$ ipython --no-banner

In [1]: import numpy as np

In [2]: import numpy.linalg as la

In [3]: np.set_printoptions(precision=3, suppress=True, linewidth=120, sign=" ")

In [4]: rnd = lambda a: np.round(a, 3) + 0

In [5]: F = np.load("case8.npy")

In [6]: print(F)
[[ 4.  1.  0.]
 [ 0.  4.  1.]
 [ 0.  0.  4.]]

In [7]: P = np.triu(np.array([[9, 3, 2], [0, 1, 3], [3, 9, 7]]), 1) + np.eye(3)

In [8]: M2 = P @ F @ la.inv(P)

In [9]: print(np.poly(M2))
[  1. -12.  48. -64.]

In [10]: q = F.astype(float).copy()

In [11]: for j in range(3):
    ...:     q[:, j] -= q[:, :j] @ (q[:, :j].T @ q[:, j])
    ...:     q[:, j] /= la.norm(q[:, j])
    ...: 

In [12]: print(q)
[[ 1.  0.  0.]
 [ 0.  1.  0.]
 [ 0.  0.  1.]]

In [13]: print(q.T @ F)
[[ 4.  1.  0.]
 [ 0.  4.  1.]
 [ 0.  0.  4.]]

In [14]: M2 = F / la.norm(F, axis=1, keepdims=True)

In [15]: gram = M2 @ M2.T

In [16]: print((gram - 2 * np.eye(3)).round(6).argmax(axis=1))
[ 1  2  1]

In [17]: print(rnd(gram[0]))
[ 1.     0.235  0.   ]

In [18]: print(rnd(gram))
[[ 1.     0.235  0.   ]
 [ 0.235  1.     0.243]
 [ 0.     0.243  1.   ]]

In [19]: print(rnd(la.norm(M2, axis=1)))
[ 1.  1.  1.]

In [20]: P = np.triu(np.array([[-3, -3, 4], [-3, 2, -2], [-2, -1, -4]]), 1) + np.eye(3)

In [21]: M2 = P @ gram @ la.inv(P)

In [22]: print(rnd(M2))
[[ 0.294 -0.912  0.272]
 [ 0.235  1.221 -0.257]
 [ 0.     0.243  1.485]]

In [23]: print(rnd(P @ gram - gram @ P))
[[-0.706  0.97  -0.257]
 [ 0.     0.221 -0.941]
 [ 0.     0.     0.485]]

In [24]: print(np.trace(M2), np.trace(gram))
3.0 3.0

In [25]: print(rnd(np.poly(M2)))
[ 1.    -3.     2.886 -0.886]

In [26]: E = np.load("a.npy")

In [27]: print(E)
[[ 0  0  1  0]
 [ 0  1  0  0]
 [ 0  0  0  1]
 [ 1  0  0  0]]

In [28]: print(rnd(la.eigvals(E)))
[-0.5+0.866j -0.5-0.866j  1. +0.j     1. +0.j   ]

In [29]: print(np.einsum("ii->", E))
1

In [30]: print(np.allclose(E, E.T))
False

In [31]: print(rnd(la.det(E)))
1.0

In [32]: print((E - E.T) / 2)
[[ 0.   0.   0.5 -0.5]
 [ 0.   0.   0.   0. ]
 [-0.5  0.   0.   0.5]
 [ 0.5  0.  -0.5  0. ]]

In [33]: print(rnd(np.abs(la.eigvals(E)).max()))
1.0

In [34]: print(E @ E)
[[ 0  0  0  1]
 [ 0  1  0  0]
 [ 1  0  0  0]
 [ 0  0  1  0]]

In [35]: print(E[:, 1] @ E[:, 0])
0

In [36]: print(E @ E.T)
[[ 1  0  0  0]
 [ 0  1  0  0]
 [ 0  0  1  0]
 [ 0  0  0  1]]

In [37]: print(rnd(la.svd(E, compute_uv=False)))
[ 1.  1.  1.  1.]

In [38]: rng = np.random.default_rng(9998)

In [39]: lab = rng.permutation(4)

In [40]: print(lab)
[ 0  3  2  1]

In [41]: M2 = E[lab][:, lab]

In [42]: print(np.diag(M2))
[ 0  0  0  1]

In [43]: print(rnd(la.det(M2)), rnd(la.det(E[lab])))
1.0 -1.0

In [44]: print(rnd(np.sort(np.abs(la.eigvals(M2)))))
[ 1.  1.  1.  1.]

In [45]: print(np.trace(M2))
1

In [46]: print(M2)
[[ 0  0  1  0]
 [ 1  0  0  0]
 [ 0  1  0  0]
 [ 0  0  0  1]]
